$ python -q
>>> import numpy as np
>>> np.set_printoptions(precision=3, suppress=True, linewidth=200)
>>> W0 = np.loadtxt("m.csv", delimiter=",")
>>> print(W0)
[[ 5.  2.  2.  0. -2.  2. -5. -4.]
 [ 0. -2. -5.  3. -1. -1. -5.  1.]
 [ 0.  0.  3.  5.  5.  1. -5.  0.]
 [ 0.  0.  0.  2.  3. -2. -4. -3.]
 [ 0.  0.  0.  0. -2.  1. -2. -3.]
 [ 0.  0.  0.  0.  0. -1.  1.  3.]
 [ 0.  0.  0.  0.  0.  0. -5.  1.]
 [ 0.  0.  0.  0.  0.  0.  0. -2.]]
>>> # triangular: eigenvalues sit on the diagonal
>>> U, sigma, Vt = np.linalg.svd(W0, full_matrices=False)
>>> print(U.shape, sigma.shape, Vt.shape)
(8, 8) (8,) (8, 8)
>>> print(np.allclose(U * sigma @ Vt, W0))
True
>>> print(np.round(Vt @ Vt.T, 3) + 0)
[[1. 0. 0. 0. 0. 0. 0. 0.]
 [0. 1. 0. 0. 0. 0. 0. 0.]
 [0. 0. 1. 0. 0. 0. 0. 0.]
 [0. 0. 0. 1. 0. 0. 0. 0.]
 [0. 0. 0. 0. 1. 0. 0. 0.]
 [0. 0. 0. 0. 0. 1. 0. 0.]
 [0. 0. 0. 0. 0. 0. 1. 0.]
 [0. 0. 0. 0. 0. 0. 0. 1.]]
>>> print(sigma)
[12.757  8.834  7.58   4.642  2.726  2.483  0.789  0.057]
>>> print(sigma / sigma[0])
[1.    0.693 0.594 0.364 0.214 0.195 0.062 0.004]
>>> print((sigma > 1e-8).sum())
8
>>> print(np.abs(U[:, 0]).round(6).argmax())
2
>>> print(np.round(U.T @ U, 3) + 0)
[[1. 0. 0. 0. 0. 0. 0. 0.]
 [0. 1. 0. 0. 0. 0. 0. 0.]
 [0. 0. 1. 0. 0. 0. 0. 0.]
 [0. 0. 0. 1. 0. 0. 0. 0.]
 [0. 0. 0. 0. 1. 0. 0. 0.]
 [0. 0. 0. 0. 0. 1. 0. 0.]
 [0. 0. 0. 0. 0. 0. 1. 0.]
 [0. 0. 0. 0. 0. 0. 0. 1.]]
>>> print(np.cumsum(sigma ** 2) / np.sum(sigma ** 2))
[0.487 0.721 0.893 0.957 0.98  0.998 1.    1.   ]
>>> print(np.abs(np.linalg.svd(W0)[2][-1]))
[0.259 0.903 0.286 0.16  0.001 0.099 0.007 0.026]
>>> print([round(float(x), 3) for x in np.linalg.svd(W0, compute_uv=False)[:3]])
[12.757, 8.834, 7.58]
>>> print(np.linalg.cond(W0) > 100)
True
>>> W1 = np.array([[-1, 2, 2, 0],
...     [0, -1, 2, -2],
...     [-2, 0, 0, 1],
...     [-2, -1, -1, -2],
...     [1, 0, 0, -2],
...     [-2, 1, 2, 2],
...     [-1, -2, 1, -2],
...     [0, -2, -1, 2]])
>>> coef = np.array([1, 0, 1, 3])
>>> hid = np.maximum(W0 @ W1 + coef, 0)
>>> print(hid)
[[ 0. 28. 18. 11.]
 [11.  6.  0.  8.]
 [ 0.  6.  0.  0.]
 [ 8. 10.  0.  0.]
 [ 0. 11.  4.  7.]
 [ 2.  0.  0.  5.]
 [ 6.  8.  0. 15.]
 [ 1.  4.  3.  0.]]
>>> print((hid > 0).astype(int))
[[0 1 1 1]
 [1 1 0 1]
 [0 1 0 0]
 [1 1 0 0]
 [0 1 1 1]
 [1 0 0 1]
 [1 1 0 1]
 [1 1 1 0]]
>>> W2 = np.array([[5, -5, -4], [1, -5, 2], [5, 3, -1], [-5, 0, 3]])
>>> print(W1 @ W2)
[[  7   1   6]
 [ 19  11 -10]
 [-15  10  11]
 [ -6  12   1]
 [ 15  -5 -10]
 [ -9  11  14]
 [  8  18  -7]
 [-17   7   3]]
>>> other = np.array([[1, 1], [1, -1]])
>>> rng = np.random.default_rng(77)
>>> F = np.kron(other, np.kron(other, other))[rng.permutation(8)][:9]
>>> print(F)
[[ 1  1  1  1  1  1  1  1]
 [ 1  1 -1 -1 -1 -1  1  1]
 [ 1 -1 -1  1 -1  1  1 -1]
 [ 1 -1  1 -1 -1  1 -1  1]
 [ 1  1  1  1 -1 -1 -1 -1]
 [ 1 -1 -1  1  1 -1 -1  1]
 [ 1  1 -1 -1  1  1 -1 -1]
 [ 1 -1  1 -1  1 -1  1 -1]]
>>> print(F.T @ F)
[[8 0 0 0 0 0 0 0]
 [0 8 0 0 0 0 0 0]
 [0 0 8 0 0 0 0 0]
 [0 0 0 8 0 0 0 0]
 [0 0 0 0 8 0 0 0]
 [0 0 0 0 0 8 0 0]
 [0 0 0 0 0 0 8 0]
 [0 0 0 0 0 0 0 8]]
>>> print(F @ F.T)
[[8 0 0 0 0 0 0 0]
 [0 8 0 0 0 0 0 0]
 [0 0 8 0 0 0 0 0]
 [0 0 0 8 0 0 0 0]
 [0 0 0 0 8 0 0 0]
 [0 0 0 0 0 8 0 0]
 [0 0 0 0 0 0 8 0]
 [0 0 0 0 0 0 0 8]]
>>> print(np.linalg.pinv(F))
[[ 0.125  0.125  0.125  0.125  0.125  0.125  0.125  0.125]
 [ 0.125  0.125 -0.125 -0.125  0.125 -0.125  0.125 -0.125]
 [ 0.125 -0.125 -0.125  0.125  0.125 -0.125 -0.125  0.125]
 [ 0.125 -0.125  0.125 -0.125  0.125  0.125 -0.125 -0.125]
 [ 0.125 -0.125 -0.125 -0.125 -0.125  0.125  0.125  0.125]
 [ 0.125 -0.125  0.125  0.125 -0.125 -0.125  0.125 -0.125]
 [ 0.125  0.125  0.125 -0.125 -0.125 -0.125 -0.125  0.125]
 [ 0.125  0.125 -0.125  0.125 -0.125  0.125 -0.125 -0.125]]
>>> other = F + rng.integers(-2, 3, (8, 1)) @ rng.integers(-2, 3, (1, 8))
>>> print(other)
[[ 3 -1  2  2  0  0  0  0]
 [-3  5 -3 -3  1  1  3  3]
 [ 3 -3  0  2 -2  0  0 -2]
 [ 3 -3  2  0 -2  0 -2  0]
 [ 3 -1  2  2 -2 -2 -2 -2]
 [ 3 -3  0  2  0 -2 -2  0]
 [-3  5 -3 -3  3  3  1  1]
 [ 5 -5  3  1 -1 -3 -1 -3]]
>>> print(np.abs(other - F).sum(axis=1))
[10 20 10 10 10 10 20 20]
>>> print(np.round(np.linalg.svd(other - F, compute_uv=False), 3) + 0)
[15.427  0.     0.     0.     0.     0.     0.     0.   ]
>>> print(other - F)
[[ 2 -2  1  1 -1 -1 -1 -1]
 [-4  4 -2 -2  2  2  2  2]
 [ 2 -2  1  1 -1 -1 -1 -1]
 [ 2 -2  1  1 -1 -1 -1 -1]
 [ 2 -2  1  1 -1 -1 -1 -1]
 [ 2 -2  1  1 -1 -1 -1 -1]
 [-4  4 -2 -2  2  2  2  2]
 [ 4 -4  2  2 -2 -2 -2 -2]]
>>> data = (rng.random((4, 4)) < 0.3) + np.eye(4)
>>> data /= data.sum(axis=1, keepdims=True)
>>> print(data)
[[1.    0.    0.    0.   ]
 [0.    0.667 0.    0.333]
 [0.    0.    0.5   0.5  ]
 [0.333 0.    0.333 0.333]]
>>> # a transition matrix
>>> print((data + data.T) / 2)
[[1.    0.    0.    0.167]
 [0.    0.667 0.    0.167]
 [0.    0.    0.5   0.417]
 [0.167 0.167 0.417 0.333]]
>>> print((data - data.T) / 2)
[[ 0.     0.     0.    -0.167]
 [ 0.     0.     0.     0.167]
 [ 0.     0.     0.     0.083]
 [ 0.167 -0.167 -0.083  0.   ]]
>>> print(round(float(np.linalg.det(data)), 3))
0.0
>>> print(np.sort(np.abs(np.linalg.eigvals(data))))
[0.    0.667 0.833 1.   ]
>>> print(round(np.abs(np.linalg.eigvals(data)).max(), 3))
1.0
>>> u = np.array([0, -2, 0])
>>> print(np.correlate(data[1], data[0], "full"))
[0.    0.    0.    0.    0.667 0.    0.333]
>>> J = np.loadtxt("w.csv", delimiter=",")
>>> print(J)
[[ -2.   0.   2.  -2.  -1.  -1.   0.   0.   2.   3.   2.]
 [  0.   0.   1.  -2.   0.  -1.  -2.   1.   2.   1.   0.]
 [ -2.   1.  -1.   1.   2.  -4.  -5.  -1.   0.   4.  -1.]
 [ -5.   4.   0.   3.   1.  -4.  -7.   1.   0.   7.  -3.]
 [ -7.   5.  -3.   3.   4.  -1.  -6.  -2.  -1.   6.   0.]
 [ -7.   3.  -3.   3.   5.  -1.  -8.  -2.  -2.   4.  -1.]
 [ -6.   6.  -3.   4.   6.  -3. -11.  -5.  -2.   6.   0.]
 [ -3.   6.  -1.   1.   4.  -1. -12.  -3.   0.   3.   2.]
 [  0.   6.  -1.   1.   5.  -2. -15.   0.   3.   0.   4.]
 [ -2.   6.  -1.   3.   4.  -5. -15.   3.   2.   3.   4.]
 [ -1.   6.  -2.   5.   6.  -7. -17.   1.   2.   2.   5.]
 [  1.   6.  -5.   4.   6. -10. -18.   0.   4.   0.   4.]
 [  3.   9.  -3.   6.   3. -10. -17.   1.   3.  -3.   6.]
 [  3.   7.  -4.   5.   2. -11. -18.   3.   2.  -5.   8.]
 [  4.   4.  -2.   3.   3. -10. -15.   2.   0.  -7.  10.]
 [  2.   6.  -5.   6.   3.  -7. -12.   1.   0.  -9.  12.]
 [  5.   4.  -7.   6.   5.  -5.  -9.   0.  -2.  -6.  14.]
 [  7.   1. -10.   4.   3.  -3.  -7.  -2.   0.  -7.  14.]
 [  7.  -2. -10.   7.   0.  -1.  -7.  -2.   3.  -9.  11.]
 [  6.  -2. -11.   6.   2.   2.  -8.  -2.   0. -10.  13.]
 [  8.  -5. -12.   9.   2.   4.  -5.  -5.   2. -10.  12.]
 [  6.  -3.  -9.   9.   3.   1.  -2.  -8.   2.  -9.  10.]
 [  9.  -6. -11.  12.   4.  -2.  -4.  -6.   2.  -8.   8.]
 [  7.  -3.  -8.   9.   7.  -2.  -4.  -8.  -1.  -5.   7.]
 [  7.  -6.  -6.  10.   5.  -4.  -2. -10.  -2.  -6.   4.]
 [  8.  -7.  -3.   8.   8.  -2.  -5.  -9.  -4.  -3.   2.]
 [  7.  -7.  -6.   6.  10.  -4.  -3. -11.  -2.   0.   5.]
 [  9.  -9.  -9.   5.  12.  -1.  -1. -11.   0.   2.   8.]
 [  8. -12.  -6.   7.  15.  -4.  -3. -12.   2.   1.   5.]
 [  8. -13.  -8.   5.  18.  -4.  -1. -13.   3.  -2.   3.]
 [ 10. -12.  -8.   6.  21.  -7.  -1. -15.   4.   0.   4.]
 [  9.  -9.  -9.   9.  22.  -7.   2. -12.   4.  -1.   4.]
 [ 12.  -9. -10.   8.  24.  -8.  -1. -12.   6.  -3.   6.]
 [  9.  -6.  -7.   8.  24. -10.   1. -15.   3.  -4.   4.]
 [ 10.  -4. -10.   9.  22.  -7.   4. -15.   4.  -2.   4.]
 [  9.  -7.  -9.  11.  20.  -7.   1. -18.   3.  -1.   2.]]
>>> vec = np.array([0, 2, 0, 1, 2, 3, 0, 0, 2, 3, 1])
>>> rhs = J @ vec
>>> print(np.round(np.linalg.solve(J.T @ J, J.T @ rhs), 3) + 0)
[0. 2. 0. 1. 2. 3. 0. 0. 2. 3. 1.]
>>> print(rhs)
[  8.   2.   6.  19.  34.  23.  33.  29.  27.  25.  23.  10.   3. -13. -24. -12.   1.  -4. -10.  -5.   1.  -1. -10.   1. -22. -11.   1.  22.  13.   6.  15.  23.  23.  12.  30.  21.]
>>> rhs = rhs + 0.02 * rng.normal(size=36)
>>> print(rhs)
[  8.001   2.027   6.032  18.992  33.983  23.018  33.01   29.005  26.982  25.013  23.017   9.964   3.02  -13.001 -24.015 -12.032   0.993  -4.001 -10.007  -5.024   0.976  -0.986  -9.999   1.006
 -21.987 -10.986   1.035  21.999  12.995   5.981  15.005  23.005  22.985  11.999  30.     21.073]
>>> coef, *_ = np.linalg.lstsq(J, rhs)
>>> print(round(float(np.linalg.norm(rhs - J @ coef)), 3))
0.093
>>> print(coef.round())
[ 0.  2.  0.  1.  2.  3.  0. -0.  2.  3.  1.]
>>> print(np.round(J.T @ (rhs - J @ coef), 3) + 0)
[0. 0. 0. 0. 0. 0. 0. 0. 0. 0. 0.]
